$ python3 -q
>>> import numpy as np
>>> np.set_printoptions(suppress=True, linewidth=140)
>>> m1 = np.loadtxt("x.csv", delimiter=",")
>>> print(m1)
[[-4. -2.  3.  5.]
 [ 0.  0.  0.  0.]
 [-8. -4.  6. 10.]
 [-8. -4.  6. 10.]]
>>> print(np.allclose(m1[:-1].T @ np.linalg.lstsq(m1[:-1].T, m1[-1])[0], m1[-1]))
True
>>> print(np.linalg.lstsq(m1[:-1].T, m1[-1])[2])
1
>>> print(np.round(m1 @ np.linalg.pinv(m1) @ m1, 2))
[[-4. -2.  3.  5.]
 [ 0.  0.  0.  0.]
 [-8. -4.  6. 10.]
 [-8. -4.  6. 10.]]
>>> print(np.abs(np.diag(np.linalg.qr(m1)[1])) > 1e-9)
[ True False False False]
>>> rank = np.linalg.matrix_rank(m1)
>>> print(rank)
1
>>> null = np.linalg.svd(m1)[2][rank:].T
>>> print([int(np.linalg.matrix_rank(m1[:, :j + 1])) for j in range(4)])
[1, 1, 1, 1]
>>> print(null.shape)
(4, 3)
>>> print(np.allclose(m1 @ null, 0))
True
>>> arr = np.array([[-7, 9, -9, -3, 1],
...     [-6, -2, 8, -7, 0],
...     [-4, -2, -5, -7, 4],
...     [-1, 11, -17, 4, 1]])
>>> print(np.unique(arr.round(6), axis=0).shape)
(4, 5)
>>> print(round(np.trace(np.linalg.pinv(arr) @ arr), 2))
3.0
>>> print(np.abs(np.diag(np.linalg.qr(arr)[1])) > 1e-9)
[ True  True  True False]
>>> M2 = np.array([[2, 2], [0, -2]])
>>> C = np.kron(M2, arr)
>>> print(np.round(np.linalg.norm(C, 2), 2), round(float(np.linalg.norm(M2, 2) * np.linalg.norm(arr, 2)), 2))
82.9 82.9
>>> rank = np.linalg.matrix_rank(arr)
>>> print(rank)
3
>>> null = np.linalg.svd(arr)[2][rank:].T
>>> print(np.round(arr @ null, 2) + 0)
[[0. 0.]
 [0. 0.]
 [0. 0.]
 [0. 0.]]
>>> print(np.linalg.matrix_rank(arr.T @ arr), np.linalg.matrix_rank(arr @ arr.T))
3 3
>>> print([int(np.linalg.matrix_rank(np.delete(arr, i, axis=0))) for i in range(4)])
[3, 3, 2, 3]
>>> print(np.linalg.matrix_rank(arr, rtol=0.1))
3
>>> print([round(float(x), 2) for x in np.linalg.svd(arr, compute_uv=False)[:3]])
[25.62, 14.39, 6.96]
>>> print(np.linalg.cond(arr) > 100)
True
>>> f = np.array([4, 5, 3])
>>> print(np.correlate(arr[2], arr[1], "full"))
[  0  28 -18  27  37 -62  76  34 -24]
>>> M2 = np.array([[-4, 7, -5, -1], [-1, -1, 3, 4], [1, -6, -2, 5], [-3, 8, 1, -6]])
>>> K = np.triu(M2, 1)
>>> print(K)
[[ 0  7 -5 -1]
 [ 0  0  3  4]
 [ 0  0  0  5]
 [ 0  0  0  0]]
>>> # looks like rank 3
>>> print(np.linalg.cond(K) > 100)
True
>>> print(round(np.linalg.norm(K, 2) / np.linalg.norm(K), 2))
0.82
>>> print(np.argsort(-np.linalg.norm(K, axis=0).round(6), kind="stable")[:3])
[1 3 2]
>>> f = np.array([1, 1, 3])
>>> print(np.array([np.convolve(row, f, "same") for row in K]))
[[  7   2  15 -16]
 [  0   3   7  13]
 [  0   0   5   5]
 [  0   0   0   0]]
>>> print(np.correlate(K[3], K[1], "full"))
[0 0 0 0 0 0 0]
>>> print(round(float(np.linalg.eigvals(K).sum().real), 2))
0.0
>>> print(round(np.linalg.det(2 * K), 2), round(np.linalg.det(K), 2))
0.0 0.0
>>> print(round(float(np.linalg.det(K[::-1])), 2))
0.0
>>> print(np.einsum("ij,ji->", K, K))
0
>>> print(np.einsum("ii->", K))
0
>>> print(round(float(np.linalg.det(K.T)), 2))
0.0
